% python3 -q
>>> import numpy as np
>>> np.set_printoptions(suppress=True, linewidth=100)
>>> mat = np.array([[-1.3, 1.3, 0.6, 0.3, -0.3, 0.7, -0.5],
...     [-0.9, 0.3, -0.2, -0.2, 0.2, -1.0, -1.2],
...     [0.2, -0.6, 0.7, 0.0, 0.1, 1.0, -1.0],
...     [0.0, 0.2, 0.4, 1.2, 0.8, 1.1, 1.9],
...     [0.0, 0.1, -0.6, 0.3, -2.3, 0.8, 0.0]])
>>> mat
array([[-1.3,  1.3,  0.6,  0.3, -0.3,  0.7, -0.5],
       [-0.9,  0.3, -0.2, -0.2,  0.2, -1. , -1.2],
       [ 0.2, -0.6,  0.7,  0. ,  0.1,  1. , -1. ],
       [ 0. ,  0.2,  0.4,  1.2,  0.8,  1.1,  1.9],
       [ 0. ,  0.1, -0.6,  0.3, -2.3,  0.8,  0. ]])
>>> rng = np.random.default_rng(103)
>>> out = mat + rng.integers(-2, 3, (5, 4)) @ rng.integers(-2, 3, (4, 7))
>>> print(out.round(2))
[[  0.7   1.3   1.6  -2.7   3.7  -2.3   1.5]
 [-10.9   0.3  -2.2   2.8   6.2  -3.   -3.2]
 [  9.2   1.4   1.7  -4.   -5.9   2.   -1. ]
 [  0.    0.2  -0.6   0.2   8.8   0.1   5.9]
 [ -2.   -1.9   0.4   4.3 -10.3   3.8  -3. ]]
>>> np.round(np.linalg.svd(out - mat, compute_uv=False), 2) + 0
array([17.88, 13.85,  3.5 ,  2.34,  0.  ])
>>> np.abs(out - mat).sum(axis=1)
array([15., 25., 23., 15., 23.])
>>> out - mat
array([[  2.,   0.,   1.,  -3.,   4.,  -3.,   2.],
       [-10.,   0.,  -2.,   3.,   6.,  -2.,  -2.],
       [  9.,   2.,   1.,  -4.,  -6.,   1.,   0.],
       [  0.,   0.,  -1.,  -1.,   8.,  -1.,   4.],
       [ -2.,  -2.,   1.,   4.,  -8.,   3.,  -3.]])
>>> K = np.loadtxt("layer18.csv", delimiter=",")
>>> K
array([[-1.,  1.,  0.,  0.,  0.,  0.],
       [ 0., -1.,  1.,  0.,  0.,  0.],
       [ 0.,  0., -1.,  1.,  0.,  0.],
       [ 0.,  0.,  0., -1.,  1.,  0.],
       [ 0.,  0.,  0.,  0., -1.,  1.],
       [ 0.,  0.,  0.,  0.,  0., -1.]])
>>> T = np.stack([K, 3 * K, K[::-1]])
>>> np.einsum("bij,cij->bc", T, T)
array([[11., 33., -2.],
       [33., 99., -6.],
       [-2., -6., 11.]])
>>> print(np.round(np.linalg.det(T), 2))
[  1. 729.  -1.]
>>> T.shape
(3, 6, 6)
>>> np.linalg.matrix_rank(T.reshape(3, -1))
np.int64(2)
>>> np.round(np.linalg.norm(T, axis=(1, 2)), 2)
array([3.32, 9.95, 3.32])
